$ ipython --no-banner

In [1]: import numpy as np

In [2]: from numpy import linalg as LA

In [3]: np.set_printoptions(precision=3, suppress=True, linewidth=100, floatmode="fixed")

In [4]: rd = lambda a: np.round(a, 3) + 0

In [5]: F = np.load("arr.npy")

In [6]: print(F)
[[20.059 13.160 43.733 14.308 38.578 33.872 11.925 55.943]
 [12.972 10.536 54.935 34.631 44.915 32.781 28.128 54.097]
 [15.016 11.075 45.271 18.972 41.677 24.788 16.316 50.720]
 [16.099 11.063 48.614 26.154 39.784 34.847 20.637 54.094]
 [24.608 16.072 70.402 39.464 51.865 59.909 32.028 79.719]]

In [7]: Uu, sv, VT = LA.svd(F)

In [8]: print(np.argmax(sv[:-1] / (sv[1:] + 1e-6)) + 1)
3

In [9]: B = Uu[:, :3] @ np.diag(sv[:3]) @ VT[:3]

In [10]: print(LA.matrix_rank(F, rtol=0.05))
3

In [11]: print(np.argsort(-LA.norm(F, axis=0).round(6), kind="stable")[:3])
[7 2 4]

In [12]: print([round(float(x), 3) for x in LA.svd(F, compute_uv=False)[:3]])
[240.557, 19.197, 15.256]

In [13]: print(LA.cond(F) > 100)
True

In [14]: print(LA.matrix_rank(F, rtol=0.1))
1

In [15]: Q, _ = LA.qr(np.array([[-1.6, -1.8, 0.9, -0.8, -2.0, -0.7],
    ...:     [-0.3, -0.7, -1.0, -0.9, 0.2, 0.2],
    ...:     [0.0, -0.5, -2.2, 1.3, -0.5, 0.9],
    ...:     [0.0, -0.7, -0.2, -1.3, -0.4, 0.3],
    ...:     [0.6, 0.7, -1.0, 1.2, -1.5, 0.3],
    ...:     [-0.9, 0.8, 1.8, -1.1, 0.7, 1.0]]))

In [16]: X = Q[:, :4]

In [17]: print(rd(X))
[[-0.819 -0.335  0.054  0.348]
 [-0.153 -0.255 -0.372 -0.631]
 [ 0.000 -0.265 -0.804  0.162]
 [ 0.000 -0.371  0.231 -0.581]
 [ 0.307  0.139 -0.344  0.150]
 [-0.460  0.772 -0.202 -0.308]]

In [18]: # orthonormal columns

In [19]: B = np.array([[0, -2, 1], [1, -1, -1], [2, -2, 0], [0, 0, 2]])

In [20]: print(np.vstack([X, B.T]).shape)
(9, 4)

In [21]: print(LA.matrix_rank(np.vstack([X, B.T])))
4

In [22]: vec = np.array([2, 1, -1, 0])

In [23]: a = np.maximum(X @ vec, 0)

In [24]: print(rd(np.maximum(X @ (3 * vec), 0)))
[0.000 0.000 1.617 0.000 3.290 0.160]

In [25]: print(rd(X * (a > 1e-9)[:, None]))
[[ 0.000  0.000  0.000  0.000]
 [ 0.000  0.000  0.000  0.000]
 [ 0.000 -0.265 -0.804  0.162]
 [ 0.000  0.000  0.000  0.000]
 [ 0.307  0.139 -0.344  0.150]
 [-0.460  0.772 -0.202 -0.308]]

In [26]: print(rd(np.tanh(X @ vec)))
[-0.966 -0.188  0.492 -0.538  0.799  0.053]

In [27]: print(rd(X.T @ a))
[ 0.312  0.051 -0.821  0.235]

In [28]: print(rd(np.maximum(X @ vec, 0) - np.maximum(-X @ vec, 0)))
[-2.026 -0.190  0.539 -0.602  1.097  0.053]

In [29]: A = np.loadtxt("x.csv", delimiter=",")

In [30]: print(A)
[[  8.633   2.118   1.719   7.472  -6.084   8.765 -10.894  -5.449]
 [ 13.752  -3.967  -4.327   3.895  -5.512  -1.090  11.298   1.430]
 [  6.747   3.770  -0.814   0.033 -13.193  -8.197   1.504  -9.803]
 [ -1.464   0.670  11.594  -0.544  12.536  -4.109  -6.319  -6.981]
 [  5.437  -9.099   2.068 -13.768  -1.574  -5.991  -6.467  -3.688]
 [  7.808 -11.809  -9.523  -8.624  -5.428   2.126  -0.383   0.620]
 [  1.692  -1.124  -3.713   6.847  12.952   2.449 -10.765   6.750]
 [  1.637  -5.928   8.865 -12.706  -7.817  -1.778  -5.123   5.623]
 [-15.964  -3.809   3.245   7.903  -1.890  -5.902   2.401   3.671]
 [  3.531   7.548  -7.111   5.391  -1.469 -15.736   1.056  -0.212]
 [  9.565 -13.436  -1.329  -7.755  -7.142  -0.571   3.133  -2.216]
 [ -9.418   5.382   3.850   4.084   5.833 -14.165   3.884  -1.048]
 [ -5.080  -3.567   5.589  11.578  -2.814  -1.884  13.258  -2.992]
 [ -6.296 -13.524   8.872   1.449   6.154  -0.602   6.171   4.511]
 [  8.993  -9.026  -3.867   5.739 -13.675  -0.324  -1.363  -0.899]
 [  6.330  14.343  -7.428   2.569   0.435  -5.407   1.441   7.806]
 [ -3.385  -6.216   9.540   8.265   2.823   9.641  -9.061  -2.748]
 [ -2.917  -9.974  -4.370  -3.524   4.754   2.765 -14.477  -4.546]
 [  9.609  -7.638 -10.904   5.119  -2.075   9.620  -1.080   2.492]
 [ -6.808  11.149  -3.796  11.618   4.300   0.048  -7.154   3.207]
 [  5.204   1.119  15.625  -7.221  -3.695   5.793  -1.920  -4.947]]

In [31]: B = np.c_[A[:, :7] @ np.array([[0, -3, 3, 1, 0, -3, 3],
    ...:     [3, 3, 1, -3, 2, 2, -2],
    ...:     [-1, -2, 0, 1, 1, -1, 0],
    ...:     [-1, 0, -2, -2, 3, 0, -2],
    ...:     [-1, -3, -2, 2, -2, -1, -1],
    ...:     [-2, -2, 1, -1, -2, 3, 2],
    ...:     [1, -3, 2, 1, -2, -2, 2]]), np.array([2, 2, 0, 1, 2, 3, 2, 0, 2, 1, 0, 1, 1, 2, 0, 2, 1, 2, 3, 3, 3])]

In [32]: print(rd(B))
[[-25.177  10.421  12.218 -42.773  44.797  30.785   8.545   2.000]
 [  7.521 -59.681  62.029  14.900  -9.968 -65.217  67.328   2.000]
 [ 43.182  44.158  45.142 -22.128  46.597 -26.293  12.442   0.000]
 [-19.677 -27.219 -44.453  32.070   7.086 -18.087 -38.036   1.000]
 [ -8.508 -11.639  18.971  58.714 -29.370 -40.042  38.703   2.000]
 [-16.487 -26.624  41.079  37.595 -51.643 -24.947  73.204   3.000]
 [-35.121 -12.481 -54.727   0.347   5.308  12.314 -35.954   2.000]
 [ -7.693   1.951  28.005  34.719 -11.673 -12.903  36.194   0.000]
 [ -6.480  40.246 -64.827 -12.575  30.118  16.411 -61.192   2.000]
 [ 58.361  58.984  -3.327 -23.152  56.456 -36.237 -43.176   1.000]
 [-19.807 -53.176  50.748  53.474 -42.306 -55.075  83.343   0.000]
 [ 34.593  35.879 -49.103  -0.167  35.762 -20.928 -73.581   1.000]
 [ -8.028 -34.203 -11.703  -2.432  16.069 -26.837  -5.700   1.000]
 [-49.672 -75.199 -35.878  59.331 -37.275 -37.334  10.246   2.000]
 [-15.990  -0.561  30.775  -7.663  26.022 -25.735  43.854   0.000]
 [ 59.708  44.081  24.800 -41.547  36.027  -2.414 -23.201   2.000]
 [-67.619 -28.141 -47.028  -4.783  15.097  32.405 -15.916   1.000]
 [-46.789  11.208 -47.374  21.949 -20.974  25.668  -9.933   2.000]
 [-35.374 -39.708  22.561  -3.469 -23.753  -0.104  53.020   3.000]
 [ 14.075  69.929 -55.371 -65.889  58.968  56.670 -84.470   3.000]
 [-14.858 -38.246  40.516  16.811  -4.156  -4.085  39.257   3.000]]

In [33]: print(LA.matrix_rank(np.c_[A, B]))
9

In [34]: print(rd(LA.norm(B - A @ LA.lstsq(A, B)[0], axis=0)))
[0.000 0.000 0.000 0.000 0.000 0.000 0.000 6.886]

In [35]: print(rd(LA.norm(LA.qr(A)[0].T @ B, axis=0) ** 2 / ((B ** 2).sum(axis=0) + 1e-12)))
[1.000 1.000 1.000 1.000 1.000 1.000 1.000 0.350]

In [36]: print(rd(LA.lstsq(A, B[:, 0])[0]))
[ 0.000  3.000 -1.000 -1.000 -1.000 -2.000  1.000  0.000]
